$ ipython --no-banner

In [1]: import numpy as np

In [2]: np.set_printoptions(suppress=True, linewidth=160)

In [3]: E = np.loadtxt("layer5.csv", delimiter=",")

In [4]: E
Out[4]: 
array([[10., 16., 12., 14.],
       [12., 17., 12., 14.],
       [ 6., 11., 10., 11.],
       [10., 13., 10., 11.],
       [ 8.,  3.,  4.,  2.],
       [ 4., 10., 10., 11.],
       [ 2.,  9., 10., 11.],
       [ 6., 17., 14., 17.],
       [ 2.,  9., 10., 11.],
       [ 4.,  4.,  6.,  5.],
       [ 2.,  6.,  8.,  8.],
       [12.,  5.,  4.,  2.],
       [ 4.,  4.,  6.,  5.],
       [10., 10.,  8.,  8.],
       [ 8.,  3.,  4.,  2.],
       [ 6.,  2.,  4.,  2.],
       [12.,  8.,  6.,  5.],
       [ 2., 15., 14., 17.],
       [10., 10.,  8.,  8.],
       [ 4., 10., 10., 11.],
       [12., 11.,  8.,  8.],
       [ 6., 14., 12., 14.],
       [ 4.,  4.,  6.,  5.],
       [ 2.,  6.,  8.,  8.]])

In [5]: Xc = E - E.mean(axis=0)

In [6]: U, sv, vt = np.linalg.svd(Xc, full_matrices=False)

In [7]: np.round(Xc.mean(axis=0), 2) + 0
Out[7]: array([0., 0., 0., 0.])

In [8]: np.linalg.matrix_rank(Xc)
Out[8]: np.int64(2)

In [9]: sv.round(2) + 0
Out[9]: array([34.06, 18.79,  0.  ,  0.  ])

In [10]: np.round(sv ** 2 / (sv ** 2).sum(), 2) + 0
Out[10]: array([0.77, 0.23, 0.  , 0.  ])

In [11]: np.round(vt[0] * np.sign(vt[0, np.abs(vt[0]).argmax()]), 2)
Out[11]: array([-0.01,  0.64,  0.43,  0.64])

In [12]: basis = E[[6, 10]].astype(float)

In [13]: for _ in range(6):
    ...:     z = np.linalg.norm(E[:, None] - basis, axis=-1).argmin(axis=1)
    ...:     basis = np.array([E[z == j].mean(axis=0) for j in range(2)])
    ...: 

In [14]: z
Out[14]: array([0, 0, 0, 0, 1, 0, 0, 0, 0, 1, 1, 1, 1, 0, 1, 1, 1, 0, 0, 0, 0, 0, 1, 1])

In [15]: np.bincount(z)
Out[15]: array([14, 10])

In [16]: np.linalg.cond(E) > 100
Out[16]: np.True_

In [17]: [round(float(x), 2) for x in np.linalg.svd(E, compute_uv=False)[:3]]
Out[17]: [87.07, 21.59, 6.27]

In [18]: np.argsort(-np.linalg.norm(E, axis=0).round(6), kind="stable")[:3]
Out[18]: array([1, 3, 2])

In [19]: C2 = np.cov(E, rowvar=False)

In [20]: np.round(E.std(axis=0), 2)
Out[20]: array([3.58, 4.55, 3.01, 4.52])

In [21]: np.argsort(-E.std(axis=0).round(6), kind="stable")
Out[21]: array([1, 3, 0, 2])

In [22]: round(float(np.corrcoef(E[:, 1], E[:, 3])[0, 1]), 2)
Out[22]: 0.92

In [23]: f, g = E[20], E[16]

In [24]: f @ f
Out[24]: np.float64(393.0)

In [25]: p = (f @ g) / (f @ f) * f

In [26]: p.round(2)
Out[26]: array([9.77, 8.96, 6.51, 6.51])

In [27]: np.linalg.matrix_rank(np.outer(f, g))
Out[27]: np.int64(1)

In [28]: m1 = np.loadtxt("block6.csv", delimiter=",")

In [29]: m1
Out[29]: 
array([[13., -9., -4., -3.],
       [-9., 10., -2.,  6.],
       [-4., -2.,  8.,  0.],
       [-3.,  6.,  0., 27.]])

In [30]: # symmetric, so the eigenvalues are real

In [31]: np.argsort(-np.linalg.norm(m1, axis=0).round(6), kind="stable")[:3]
Out[31]: array([3, 0, 1])

In [32]: np.linalg.matrix_rank(m1, rtol=0.1)
Out[32]: np.int64(3)

In [33]: [round(float(x), 2) for x in np.linalg.svd(m1, compute_uv=False)[:3]]
Out[33]: [30.95, 17.42, 9.63]

In [34]: evals, evecs = np.linalg.eigh(m1)

In [35]: x0 = np.array([3, -3, -2, 2])

In [36]: np.round(evecs * np.maximum(evals, 0) @ evecs.T, 2) + 0
Out[36]: 
array([[13., -9., -4., -3.],
       [-9., 10., -2.,  6.],
       [-4., -2.,  8.,  0.],
       [-3.,  6.,  0., 27.]])

In [37]: mat = np.load("mat.npy")

In [38]: mat
Out[38]: 
array([[  1,  -3,   9, -27],
       [  1,  -2,   4,  -8],
       [  1,  -1,   1,  -1],
       [  1,   0,   0,   0],
       [  1,   1,   1,   1],
       [  1,   2,   4,   8],
       [  1,   3,   9,  27],
       [  1,   4,  16,  64]])

In [39]: # column 3 dominates

In [40]: rng = np.random.default_rng(43)

In [41]: A2 = mat + rng.integers(-2, 3, (8, 2)) @ rng.integers(-2, 3, (2, 4))

In [42]: A2
Out[42]: 
array([[ -1,  -1,   8, -25],
       [  5,  -6,   6, -12],
       [  5,  -5,   3,  -5],
       [ -2,   4,  -3,   4],
       [  1,   1,   1,   1],
       [  1,   0,   7,   6],
       [ -3,   5,  10,  29],
       [  4,   2,  16,  62]])

In [43]: np.abs(A2 - mat).sum(axis=1)
Out[43]: array([ 7, 14, 14, 14,  0,  7,  9,  7])

In [44]: A2.reshape(-1, 2)
Out[44]: 
array([[ -1,  -1],
       [  8, -25],
       [  5,  -6],
       [  6, -12],
       [  5,  -5],
       [  3,  -5],
       [ -2,   4],
       [ -3,   4],
       [  1,   1],
       [  1,   1],
       [  1,   0],
       [  7,   6],
       [ -3,   5],
       [ 10,  29],
       [  4,   2],
       [ 16,  62]])

In [45]: A2.reshape(2, -1)
Out[45]: 
array([[ -1,  -1,   8, -25,   5,  -6,   6, -12,   5,  -5,   3,  -5,  -2,   4,  -3,   4],
       [  1,   1,   1,   1,   1,   0,   7,   6,  -3,   5,  10,  29,   4,   2,  16,  62]])

In [46]: A2.ravel(order="F")
Out[46]: 
array([ -1,   5,   5,  -2,   1,   1,  -3,   4,  -1,  -6,  -5,   4,   1,   0,   5,   2,   8,   6,   3,  -3,   1,   7,  10,  16, -25, -12,  -5,   4,   1,   6,
        29,  62])

In [47]: blk = A2.reshape(8, 2, -1)

In [48]: blk.transpose(1, 0, 2)
Out[48]: 
array([[[ -1,  -1],
        [  5,  -6],
        [  5,  -5],
        [ -2,   4],
        [  1,   1],
        [  1,   0],
        [ -3,   5],
        [  4,   2]],

       [[  8, -25],
        [  6, -12],
        [  3,  -5],
        [ -3,   4],
        [  1,   1],
        [  7,   6],
        [ 10,  29],
        [ 16,  62]]])

In [49]: np.einsum("ihd,ihd->ih", blk, blk)
Out[49]: 
array([[   2,  689],
       [  61,  180],
       [  50,   34],
       [  20,   25],
       [   2,    2],
       [   1,   85],
       [  34,  941],
       [  20, 4100]])

In [50]: blk.sum(axis=1)
Out[50]: 
array([[  7, -26],
       [ 11, -18],
       [  8, -10],
       [ -5,   8],
       [  2,   2],
       [  8,   6],
       [  7,  34],
       [ 20,  64]])

In [51]: np.einsum("ihd,jhd->hij", blk, blk).shape
Out[51]: (2, 8, 8)

In [52]: np.swapaxes(blk, 1, 2)[6]
Out[52]: 
array([[-3, 10],
       [ 5, 29]])

In [53]: np.round(np.linalg.svd(mat, compute_uv=False), 2)
Out[53]: array([76.9 , 16.26,  2.67,  1.73])

In [54]: np.abs(mat).max()
Out[54]: np.int64(64)

In [55]: np.unravel_index(np.abs(mat).argmax(), mat.shape)
Out[55]: (np.int64(7), np.int64(3))

In [56]: round(float(np.linalg.norm(mat)), 2)
Out[56]: 78.66

In [57]: mat.sum(axis=0)
Out[57]: array([ 8,  4, 44, 64])

In [58]: mat - mat[0]
Out[58]: 
array([[ 0,  0,  0,  0],
       [ 0,  1, -5, 19],
       [ 0,  2, -8, 26],
       [ 0,  3, -9, 27],
       [ 0,  4, -8, 28],
       [ 0,  5, -5, 35],
       [ 0,  6,  0, 54],
       [ 0,  7,  7, 91]])

In [59]: O, Rm = np.linalg.qr(mat)

In [60]: np.round(abs(Rm[0, 0]), 2), round(np.linalg.norm(mat[:, 0]), 2)
Out[60]: (np.float64(2.83), np.float64(2.83))

In [61]: Rm.round(2)
Out[61]: 
array([[ -2.83,  -1.41, -15.56, -22.63],
       [  0.  ,   6.48,   6.48,  64.81],
       [  0.  ,   0.  ,  12.96,  19.44],
       [  0.  ,   0.  ,   0.  , -24.37]])

In [62]: np.allclose(Rm.T @ Rm, mat.T @ mat)
Out[62]: True

In [63]: round(np.trace(O @ O.T), 2)
Out[63]: np.float64(4.0)

In [64]: np.round(np.abs(np.diag(Rm)), 2)
Out[64]: array([ 2.83,  6.48, 12.96, 24.37])

In [65]: O.shape, Rm.shape
Out[65]: ((8, 4), (4, 4))

In [66]: evals, evecs = np.linalg.eig(Rm)

In [67]: evals.round(2)
Out[67]: array([ -2.83,   6.48,  12.96, -24.37])

In [68]: np.round(np.sort(np.linalg.eigvals(Rm @ Rm)), 2)
Out[68]: array([  8.,  42., 168., 594.])

In [69]: A2 = np.array([[2, 1, 1, 5, 2, 2],
    ...:     [3, 1, 3, 0, 0, 5],
    ...:     [2, 1, 3, 3, 2, 3],
    ...:     [3, 5, 2, 2, 0, 4],
    ...:     [1, 1, 4, 1, 4, 4],
    ...:     [2, 0, 0, 0, 0, 2]])

In [70]: M = np.tril(A2)

In [71]: M
Out[71]: 
array([[2, 0, 0, 0, 0, 0],
       [3, 1, 0, 0, 0, 0],
       [2, 1, 3, 0, 0, 0],
       [3, 5, 2, 2, 0, 0],
       [1, 1, 4, 1, 4, 0],
       [2, 0, 0, 0, 0, 2]])

In [72]: [int(np.linalg.matrix_rank(np.linalg.matrix_power(M, p))) for p in range(1, 7)]
Out[72]: [6, 6, 6, 6, 6, 6]

In [73]: np.prod(np.diag(M)), np.round(np.linalg.det(M), 2)
Out[73]: (np.int64(96), np.float64(96.0))

In [74]: M @ M
Out[74]: 
array([[ 4,  0,  0,  0,  0,  0],
       [ 9,  1,  0,  0,  0,  0],
       [13,  4,  9,  0,  0,  0],
       [31, 17, 10,  4,  0,  0],
       [20, 14, 30,  6, 16,  0],
       [ 8,  0,  0,  0,  0,  4]])

In [75]: np.round(np.sort(np.linalg.eigvals(M)), 2)
Out[75]: array([1., 2., 2., 2., 3., 4.])

In [76]: np.linalg.matrix_rank(M - M[0, 0] * np.eye(6))
Out[76]: np.int64(4)
